In [1]: import numpy as np

In [2]: import numpy.linalg as la

In [3]: np.set_printoptions(precision=1, suppress=True, linewidth=200)

In [4]: arr = np.load("arr.npy")

In [5]: print(arr)
[[0.5 0.  0.  0.5]
 [0.  1.  0.  0. ]
 [0.  0.  0.5 0.5]
 [0.5 0.  0.  0.5]]

In [6]: Y = np.array([[5, -2, 3], [4, 4, 0], [-4, 0, 0], [1, 5, -4]])

In [7]: print(np.einsum("ik,kj->ij", arr, Y))
[[ 3.   1.5 -0.5]
 [ 4.   4.   0. ]
 [-1.5  2.5 -2. ]
 [ 3.   1.5 -0.5]]

In [8]: print(la.matrix_rank(arr @ Y))
3

In [9]: print(np.einsum("ij->j", arr))
[1.  1.  0.5 1.5]

In [10]: Uu, sig, Vh = la.svd(arr)

In [11]: print(np.argmax(sig[:-1] / (sig[1:] + 1e-6)) + 1)
3

In [12]: Y = Uu[:, :3] @ np.diag(sig[:3]) @ Vh[:3]

In [13]: print(la.matrix_rank(arr, rtol=0.05))
3

In [14]: print(la.matrix_rank(Y))
3

In [15]: print(Y.round(1) + 0)
[[0.5 0.  0.  0.5]
 [0.  1.  0.  0. ]
 [0.  0.  0.5 0.5]
 [0.5 0.  0.  0.5]]

In [16]: print((la.matrix_power((arr != 0) + (arr.T != 0) + np.eye(4), 4) > 0).astype(int))
[[1 0 1 1]
 [0 1 0 0]
 [1 0 1 1]
 [1 0 1 1]]

In [17]: print(arr @ arr)
[[0.5 0.  0.  0.5]
 [0.  1.  0.  0. ]
 [0.2 0.  0.2 0.5]
 [0.5 0.  0.  0.5]]

In [18]: print(np.flatnonzero(la.matrix_power((arr != 0) + (arr.T != 0) + np.eye(4), 4)[2]))
[0 2 3]

In [19]: print(round(la.det(arr), 1))
0.0

In [20]: print(round(la.det(2 * arr), 1), np.round(la.det(arr), 1))
0.0 0.0

In [21]: print(np.round(np.poly(arr), 1) + 0)
[ 1.  -2.5  2.  -0.5  0. ]

In [22]: X = np.load("block5.npy")

In [23]: print(X)
[[-138.6 -161.7  -19.    -0.3  140.2]
 [-140.  -160.5  -20.5   -0.5  140.5]
 [-141.7 -159.   -20.7   -1.4  140.8]
 [-140.9 -160.9  -20.4   -0.2  139.9]
 [-140.  -159.7  -21.4   -0.1  140. ]
 [-139.1 -159.   -20.7   -0.8  139.2]
 [-140.8 -159.6  -19.3   -0.6  138.5]
 [-141.3 -160.4  -20.3   -1.9  139.8]
 [-139.4 -160.   -18.     1.7  139.1]
 [-139.7 -160.   -21.5   -0.1  139.9]
 [-138.9 -160.5  -19.3    0.3  140.2]
 [-138.6 -161.6  -21.2    0.3  140.8]]

In [24]: Y = np.c_[X[:, :4] @ np.array([[8, 4, 1, 4], [0, 2, 6, 6], [6, 0, 2, 6], [1, 9, 0, 2]]), np.array([8, 2, 4, 2, 2, 9, 9, 0, 9, 4, 3, 7])]

In [25]: print(Y)
[[-1223.1  -880.5 -1146.8 -1639.2     8. ]
 [-1243.5  -885.5 -1144.  -1647.      2. ]
 [-1259.2  -897.4 -1137.1 -1647.8     4. ]
 [-1249.8  -887.2 -1147.1 -1651.8     2. ]
 [-1248.5  -880.3 -1141.  -1646.8     2. ]
 [-1237.8  -881.6 -1134.5 -1636.2     9. ]
 [-1242.8  -887.8 -1137.  -1637.8     9. ]
 [-1254.1  -903.1 -1144.3 -1653.2     0. ]
 [-1221.5  -862.3 -1135.4 -1622.2     9. ]
 [-1246.7  -879.7 -1142.7 -1648.      4. ]
 [-1226.7  -873.9 -1140.5 -1633.8     3. ]
 [-1235.7  -874.9 -1150.6 -1650.6     7. ]]

In [26]: print(la.matrix_rank(np.c_[X, Y]))
6
